% ipython --no-banner

In [1]: import numpy as np

In [2]: np.set_printoptions(suppress=True, linewidth=160)

In [3]: rnd = lambda a: np.round(a, 2) + 0

In [4]: other = np.array([[-2, -2, -5, 1, 0, -4, -3],
   ...:     [0, -5, 5, 5, -4, 2, 2],
   ...:     [-5, 2, -2, 4, -2, 5, 1],
   ...:     [2, 4, 3, -5, -3, 5, 4],
   ...:     [-2, 0, 5, -2, 5, -4, 0],
   ...:     [3, -5, -5, 1, -4, 0, 0],
   ...:     [2, -2, -4, 0, -4, -1, 4]])

In [5]: M = other - other.T

In [6]: M
Out[6]: 
array([[  0,  -2,   0,  -1,   2,  -7,  -5],
       [  2,   0,   3,   1,  -4,   7,   4],
       [  0,  -3,   0,   1,  -7,  10,   5],
       [  1,  -1,  -1,   0,  -1,   4,   4],
       [ -2,   4,   7,   1,   0,   0,   4],
       [  7,  -7, -10,  -4,   0,   0,   1],
       [  5,  -4,  -5,  -4,  -4,  -1,   0]])

In [7]: np.allclose(M @ M.T, M.T @ M)
Out[7]: True

In [8]: np.trace(M)
Out[8]: np.int64(0)

In [9]: rnd(np.abs(np.linalg.eigvals(M)).max())
Out[9]: np.float64(19.18)

In [10]: rnd(np.sort(np.abs(np.linalg.eigvals(M))))
Out[10]: array([ 0.  ,  2.29,  2.29,  5.11,  5.11, 19.18, 19.18])

In [11]: np.unravel_index(np.abs(M).argmax(), M.shape)
Out[11]: (np.int64(2), np.int64(5))

In [12]: M - M[0]
Out[12]: 
array([[  0,   0,   0,   0,   0,   0,   0],
       [  2,   2,   3,   2,  -6,  14,   9],
       [  0,  -1,   0,   2,  -9,  17,  10],
       [  1,   1,  -1,   1,  -3,  11,   9],
       [ -2,   6,   7,   2,  -2,   7,   9],
       [  7,  -5, -10,  -3,  -2,   7,   6],
       [  5,  -2,  -5,  -3,  -6,   6,   5]])

In [13]: np.diff(M, axis=0)
Out[13]: 
array([[  2,   2,   3,   2,  -6,  14,   9],
       [ -2,  -3,  -3,   0,  -3,   3,   1],
       [  1,   2,  -1,  -1,   6,  -6,  -1],
       [ -3,   5,   8,   1,   1,  -4,   0],
       [  9, -11, -17,  -5,   0,   0,  -3],
       [ -2,   3,   5,   0,  -4,  -1,  -1]])

In [14]: M.shape
Out[14]: (7, 7)

In [15]: rnd(np.linalg.svd(M, compute_uv=False))
Out[15]: array([19.18, 19.18,  5.11,  5.11,  2.29,  2.29,  0.  ])

In [16]: M.sum(axis=0)
Out[16]: array([ 13, -13,  -6,  -6, -14,  13,  13])

In [17]: rnd(M.mean(axis=0))
Out[17]: array([ 1.86, -1.86, -0.86, -0.86, -2.  ,  1.86,  1.86])

In [18]: np.linalg.matrix_rank(M)
Out[18]: np.int64(6)

In [19]: U, sv, Vt = np.linalg.svd(M)

In [20]: evecs = Vt[:(sv > 1e-8).sum()]

In [21]: rng = np.random.default_rng(13)

In [22]: x = M[0] + -3 * M[2] + rng.integers(2) * np.eye(7)[5]

In [23]: x
Out[23]: array([  0.,   7.,   0.,  -4.,  23., -36., -20.])

In [24]: np.linalg.matrix_rank(np.vstack([M, x]))
Out[24]: np.int64(7)

In [25]: rnd(np.linalg.norm(x - evecs.T @ evecs @ x))
Out[25]: np.float64(0.36)

In [26]: np.allclose(evecs.T @ evecs @ x, x)
Out[26]: False

In [27]: t3 = np.stack([M, -1 * M, M[::-1]])

In [28]: rnd(np.linalg.norm(t3, axis=(1, 2)))
Out[28]: array([28.25, 28.25, 28.25])

In [29]: m1 = np.array([[0.9, 1.0, 0.6],
    ...:     [-0.5, -1.0, -0.9],
    ...:     [0.9, 0.1, -0.7],
    ...:     [0.2, -0.5, 0.8]])

In [30]: m1
Out[30]: 
array([[ 0.9,  1. ,  0.6],
       [-0.5, -1. , -0.9],
       [ 0.9,  0.1, -0.7],
       [ 0.2, -0.5,  0.8]])

In [31]: np.linalg.cond(M) > 100
Out[31]: np.True_

In [32]: np.argsort(-np.linalg.norm(M, axis=0).round(6), kind="stable")[:3]
Out[32]: array([5, 2, 6])

In [33]: [round(float(x), 2) for x in np.linalg.svd(M, compute_uv=False)[:3]]
Out[33]: [19.18, 19.18, 5.11]

In [34]: data = np.array([[2.1, 1.0, 1.0, 0.0, 0.0, 0.0, 0.0],
    ...:     [1.0, 1.1, 1.0, 2.0, 0.0, 1.0, 1.0],
    ...:     [2.0, 2.0, 0.1, 2.0, 0.0, 1.0, 1.0],
    ...:     [0.0, 2.0, 1.0, 1.1, 1.0, 0.0, 2.0],
    ...:     [2.0, 2.0, 0.0, 1.0, 2.1, 0.0, 0.0],
    ...:     [1.0, 1.0, 0.0, 1.0, 1.0, 1.1, 0.0],
    ...:     [2.0, 1.0, 1.0, 0.0, 0.0, 0.0, 0.1]])

In [35]: other = np.array([[1, 3], [0, 1], [2, 2], [3, 0], [0, 0], [1, 3], [1, 0]])

In [36]: rnd(np.einsum("ij,ij->i", data, data))
Out[36]: array([ 6.41,  9.21, 14.01, 11.21, 13.41,  5.21,  6.01])

In [37]: rnd(np.einsum("ik,kj->ji", data, other))
Out[37]: 
array([[ 4.1, 11. , 10.2,  7.3,  5. ,  5.1,  4.1],
       [ 9.3,  9.1, 11.2,  4. ,  8. ,  7.3,  9. ]])

In [38]: rnd(np.einsum("ik,kj->ij", data, other))
Out[38]: 
array([[ 4.1,  9.3],
       [11. ,  9.1],
       [10.2, 11.2],
       [ 7.3,  4. ],
       [ 5. ,  8. ],
       [ 5.1,  7.3],
       [ 4.1,  9. ]])

In [39]: np.linalg.matrix_rank(data @ other)
Out[39]: np.int64(2)

In [40]: rnd(data @ other)
Out[40]: 
array([[ 4.1,  9.3],
       [11. ,  9.1],
       [10.2, 11.2],
       [ 7.3,  4. ],
       [ 5. ,  8. ],
       [ 5.1,  7.3],
       [ 4.1,  9. ]])

In [41]: np.einsum("ij->j", data)
Out[41]: array([10.1, 10.1,  4.1,  7.1,  4.1,  3.1,  4.1])

In [42]: K = np.loadtxt("m.csv", delimiter=",")

In [43]: K
Out[43]: 
array([[1., 0., 1., 0., 1., 0.],
       [2., 4., 2., 4., 2., 4.],
       [5., 2., 5., 2., 5., 2.],
       [1., 0., 1., 0., 1., 0.],
       [2., 4., 2., 4., 2., 4.],
       [5., 2., 5., 2., 5., 2.]])

In [44]: x = np.array([1, 1, 1, 2, 2, 2])

In [45]: np.sign((K @ x).round(6))
Out[45]: array([1., 1., 1., 1., 1., 1.])

In [46]: np.einsum("ij,j->i", K, x)
Out[46]: array([ 4., 28., 30.,  4., 28., 30.])

In [47]: K @ (2 * x)
Out[47]: array([ 8., 56., 60.,  8., 56., 60.])

In [48]: (K * x).sum(axis=1)
Out[48]: array([ 4., 28., 30.,  4., 28., 30.])

In [49]: K @ np.ones(6)
Out[49]: array([ 3., 18., 21.,  3., 18., 21.])

In [50]: K @ x
Out[50]: array([ 4., 28., 30.,  4., 28., 30.])

In [51]: K * x
Out[51]: 
array([[ 1.,  0.,  1.,  0.,  2.,  0.],
       [ 2.,  4.,  2.,  8.,  4.,  8.],
       [ 5.,  2.,  5.,  4., 10.,  4.],
       [ 1.,  0.,  1.,  0.,  2.,  0.],
       [ 2.,  4.,  2.,  8.,  4.,  8.],
       [ 5.,  2.,  5.,  4., 10.,  4.]])

In [52]: K @ np.eye(6)[0]
Out[52]: array([1., 2., 5., 1., 2., 5.])

In [53]: other = K / np.linalg.norm(K, axis=1, keepdims=True)

In [54]: gram = other @ other.T

In [55]: rnd(gram)
Out[55]: 
array([[1.  , 0.45, 0.93, 1.  , 0.45, 0.93],
       [0.45, 1.  , 0.75, 0.45, 1.  , 0.75],
       [0.93, 0.75, 1.  , 0.93, 0.75, 1.  ],
       [1.  , 0.45, 0.93, 1.  , 0.45, 0.93],
       [0.45, 1.  , 0.75, 0.45, 1.  , 0.75],
       [0.93, 0.75, 1.  , 0.93, 0.75, 1.  ]])

In [56]: (np.abs(gram) > 0.9).astype(int)
Out[56]: 
array([[1, 0, 1, 1, 0, 1],
       [0, 1, 0, 0, 1, 0],
       [1, 0, 1, 1, 0, 1],
       [1, 0, 1, 1, 0, 1],
       [0, 1, 0, 0, 1, 0],
       [1, 0, 1, 1, 0, 1]])

In [57]: rnd(np.sort(np.abs(np.linalg.eigvals(K))))
Out[57]: array([ 0.,  0.,  0.,  0.,  0., 14.])

In [58]: (K + K.T) / 2
Out[58]: 
array([[1. , 1. , 3. , 0.5, 1.5, 2.5],
       [1. , 4. , 2. , 2. , 3. , 3. ],
       [3. , 2. , 5. , 1.5, 3.5, 3.5],
       [0.5, 2. , 1.5, 0. , 2.5, 1. ],
       [1.5, 3. , 3.5, 2.5, 2. , 4.5],
       [2.5, 3. , 3.5, 1. , 4.5, 2. ]])

In [59]: K @ K
Out[59]: 
array([[ 8.,  6.,  8.,  6.,  8.,  6.],
       [48., 36., 48., 36., 48., 36.],
       [56., 42., 56., 42., 56., 42.],
       [ 8.,  6.,  8.,  6.,  8.,  6.],
       [48., 36., 48., 36., 48., 36.],
       [56., 42., 56., 42., 56., 42.]])

In [60]: np.linalg.determinant(K)
AttributeError: module 'numpy.linalg' has no attribute 'determinant'


In [61]: np.allclose(K @ K.T, K.T @ K)
Out[61]: False

In [62]: rnd(np.linalg.det(K))
Out[62]: np.float64(0.0)

In [63]: K.inv()
AttributeError: 'numpy.ndarray' object has no attribute 'inv'


In [64]: np.trace(K)
Out[64]: np.float64(14.0)

In [65]: np.allclose(K, K.T)
Out[65]: False

In [66]: labels = rng.permutation(6)

In [67]: labels
Out[67]: array([3, 0, 2, 4, 5, 1])

In [68]: other = K[labels][:, labels]

In [69]: np.trace(other)
Out[69]: np.float64(14.0)

In [70]: rnd(np.linalg.det(other)), rnd(np.linalg.det(K[labels]))
Out[70]: (np.float64(0.0), np.float64(0.0))

In [71]: np.allclose(other, K)
Out[71]: False

In [72]: U, sv, Vt = np.linalg.svd(K)

In [73]: evecs = Vt[:(sv > 1e-8).sum()]

In [74]: x = K[1] + 5 * K[3] + rng.integers(2) * np.eye(6)[2]

In [75]: x
Out[75]: array([7., 4., 7., 4., 7., 4.])

In [76]: np.allclose(evecs.T @ evecs @ x, x)
Out[76]: True

In [77]: rnd(np.linalg.norm(x - evecs.T @ evecs @ x))
Out[77]: np.float64(0.0)

In [78]: rnd(np.diag(evecs.T @ evecs))
Out[78]: array([0.33, 0.33, 0.33, 0.33, 0.33, 0.33])

In [79]: X = np.load("dump.npy")

In [80]: X
Out[80]: 
array([[0, 2, 1],
       [1, 0, 2],
       [2, 1, 0]])

In [81]: other = X + rng.integers(-2, 3, (3, 1)) @ rng.integers(-2, 3, (1, 3))

In [82]: other
Out[82]: 
array([[-4,  0, -1],
       [-3, -2,  0],
       [ 4,  2,  1]])

In [83]: np.abs(other - X).sum(axis=1)
Out[83]: array([8, 8, 4])

In [84]: rnd(np.linalg.svd(other - X, compute_uv=False))
Out[84]: array([7.35, 0.  , 0.  ])

In [85]: np.linalg.matrix_rank(other - X, tol=1e-8)
Out[85]: np.int64(1)

In [86]: other - X
Out[86]: 
array([[-4, -2, -2],
       [-4, -2, -2],
       [ 2,  1,  1]])

In [87]: O, Rm = np.linalg.qr(X)

In [88]: rnd(O @ Rm)
Out[88]: 
array([[0., 2., 1.],
       [1., 0., 2.],
       [2., 1., 0.]])

In [89]: rnd(O)
Out[89]: 
array([[ 0.  ,  0.98, -0.22],
       [-0.45, -0.2 , -0.87],
       [-0.89,  0.1 ,  0.44]])

In [90]: rnd(Rm)
Out[90]: 
array([[-2.24, -0.89, -0.89],
       [ 0.  ,  2.05,  0.59],
       [ 0.  ,  0.  , -1.96]])

In [91]: rnd(np.trace(O @ O.T))
Out[91]: np.float64(3.0)

In [92]: rnd(abs(Rm[0, 0])), rnd(np.linalg.norm(X[:, 0]))
Out[92]: (np.float64(2.24), np.float64(2.24))

In [93]: (X @ X)[0]
Out[93]: array([4, 1, 4])

In [94]: X @ (-1.0) ** np.arange(3)
Out[94]: array([-1.,  3.,  1.])

In [95]: rnd(np.fft.fft(X[0]))
Out[95]: array([ 3. +0.j  , -1.5-0.87j, -1.5+0.87j])

In [96]: O, evecs = np.linalg.qr(data[:, :4])[0], np.linalg.qr(data[:, 4:])[0]

In [97]: sv = np.linalg.svd(O.T @ evecs, compute_uv=False)

In [98]: (sv > 0.9).sum()
Out[98]: np.int64(1)

In [99]: rnd(sv)
Out[99]: array([1.  , 0.9 , 0.72])

In [100]: F = np.array([[2, 2, 0, 0], [0, 2, 0, 0], [0, 0, 2, 2], [0, 0, 0, 2]])

In [101]: hat = np.triu(np.array([[1, 1, -1, -2], [1, 1, 0, 0], [2, 2, -2, 0], [2, 0, 0, 2]]), 1) + np.eye(4)

In [102]: other = hat @ F @ np.linalg.inv(hat)

In [103]: other
Out[103]: 
array([[ 2.,  2.,  0., -2.],
       [ 0.,  2.,  0.,  0.],
       [ 0.,  0.,  2.,  2.],
       [ 0.,  0.,  0.,  2.]])

In [104]: rnd(np.linalg.det(other))
Out[104]: np.float64(16.0)

In [105]: np.linalg.matrix_rank(other)
Out[105]: np.int64(4)

In [106]: np.trace(other), np.trace(F)
Out[106]: (np.float64(8.0), np.int64(8))

In [107]: np.poly(other)
Out[107]: array([  1.,  -8.,  24., -32.,  16.])

In [108]: hat @ F - F @ hat
Out[108]: 
array([[ 0.,  0.,  0., -2.],
       [ 0.,  0.,  0.,  0.],
       [ 0.,  0.,  0.,  0.],
       [ 0.,  0.,  0.,  0.]])

In [109]: x = np.array([0, 1, 0, -3])

In [110]: h1 = np.maximum(F @ x, 0)

In [111]: F.T @ h1
Out[111]: array([4, 8, 0, 0])

In [112]: np.maximum(F @ x, 0) - np.maximum(-F @ x, 0)
Out[112]: array([ 2,  2, -6, -6])

In [113]: h1
Out[113]: array([2, 2, 0, 0])

In [114]: np.flatnonzero(h1 > 1e-9)
Out[114]: array([0, 1])

In [115]: np.maximum(F @ (3 * x), 0)
Out[115]: array([6, 6, 0, 0])

In [116]: np.linalg.matrix_power(F - np.diag(np.diag(F)), 4)
Out[116]: 
array([[0, 0, 0, 0],
       [0, 0, 0, 0],
       [0, 0, 0, 0],
       [0, 0, 0, 0]])

In [117]: np.prod(np.diag(F)), rnd(np.linalg.det(F))
Out[117]: (np.int64(16), np.float64(16.0))

In [118]: np.linalg.matrix_rank(F - F[0, 0] * np.eye(4))
Out[118]: np.int64(2)

In [119]: [int(np.linalg.matrix_rank(np.linalg.matrix_power(F, p))) for p in range(1, 5)]
Out[119]: [4, 4, 4, 4]

In [120]: F @ F
Out[120]: 
array([[4, 8, 0, 0],
       [0, 4, 0, 0],
       [0, 0, 4, 8],
       [0, 0, 0, 4]])

In [121]: O = F.astype(float).copy()

In [122]: for j in range(4):
     ...:     O[:, j] -= O[:, :j] @ (O[:, :j].T @ O[:, j])
     ...:     O[:, j] /= np.linalg.norm(O[:, j])
     ...: 

In [123]: O.T @ F
Out[123]: 
array([[2., 2., 0., 0.],
       [0., 2., 0., 0.],
       [0., 0., 2., 2.],
       [0., 0., 0., 2.]])

In [124]: (F - F.T) / 2
Out[124]: 
array([[ 0.,  1.,  0.,  0.],
       [-1.,  0.,  0.,  0.],
       [ 0.,  0.,  0.,  1.],
       [ 0.,  0., -1.,  0.]])

In [125]: np.trace(F)
Out[125]: np.int64(8)

In [126]: assert F == F.T
ValueError: The truth value of an array with more than one element is ambiguous. Use a.any() or a.all()


In [127]: F.inv()
AttributeError: 'numpy.ndarray' object has no attribute 'inv'


In [128]: feats = np.array([[1.0, -3.0], [-3.0, 2.0]])

In [129]: U, sv, Vt = np.linalg.svd(feats, full_matrices=False)

In [130]: rnd(np.cumsum(sv ** 2) / np.sum(sv ** 2))
Out[130]: array([0.9, 1. ])

In [131]: (sv > 1e-8).sum()
Out[131]: np.int64(2)

In [132]: rnd(np.abs(Vt[0]))
Out[132]: array([0.65, 0.76])

In [133]: rnd(U.T @ feats @ Vt.T)
Out[133]: 
array([[4.54, 0.  ],
       [0.  , 1.54]])

In [134]: other = np.array([[1, 2], [-1, -1], [-1, 1]])

In [135]: np.vstack([m1, other.T]).shape
Out[135]: (6, 3)

In [136]: rnd(m1 @ other)
Out[136]: 
array([[-0.7,  1.4],
       [ 1.4, -0.9],
       [ 1.5,  1. ],
       [-0.1,  1.7]])

In [137]: np.linalg.matrix_rank(m1 @ other)
Out[137]: np.int64(2)

In [138]: np.einsum("ij,ij->", m1, other)
ValueError: operands could not be broadcast together with remapped shapes [original->remapped]: (4,3)->(4,3) (3,2)->(3,2) 


In [139]: rnd(np.einsum("ik,kj->ji", m1, other))
Out[139]: 
array([[-0.7,  1.4,  1.5, -0.1],
       [ 1.4, -0.9,  1. ,  1.7]])

In [140]: arr = np.load("layer9.npy")

In [141]: arr
Out[141]: 
array([[ 0,  2, -1],
       [ 5,  7,  4],
       [ 5,  7,  4],
       [ 5,  7,  4],
       [ 0,  2, -1]])

In [142]: np.linalg.matrix_rank(arr, rtol=0.1)
Out[142]: np.int64(2)

In [143]: np.linalg.cond(arr) > 100
Out[143]: np.True_

In [144]: [round(float(x), 2) for x in np.linalg.svd(arr, compute_uv=False)[:3]]
Out[144]: [16.5, 2.78, 0.0]

In [145]: F @ F
Out[145]: 
array([[4, 8, 0, 0],
       [0, 4, 0, 0],
       [0, 0, 4, 8],
       [0, 0, 0, 4]])

In [146]: rnd(np.linalg.det(F))
Out[146]: np.float64(16.0)

In [147]: (F != 0).astype(int)
Out[147]: 
array([[1, 1, 0, 0],
       [0, 1, 0, 0],
       [0, 0, 1, 1],
       [0, 0, 0, 1]])

In [148]: rnd(np.sort(np.linalg.eigvals(F).real))
Out[148]: array([2., 2., 2., 2.])

In [149]: U, sv, Vt = np.linalg.svd(arr)

In [150]: evecs = Vt[:(sv > 1e-8).sum()]

In [151]: x = arr[4] + 5 * arr[0] + rng.integers(2) * np.eye(3)[0]

In [152]: x
Out[152]: array([ 1., 12., -6.])

In [153]: np.linalg.matrix_rank(np.vstack([arr, x]))
Out[153]: np.int64(3)

In [154]: rnd(np.diag(evecs.T @ evecs))
Out[154]: array([0.36, 0.93, 0.71])
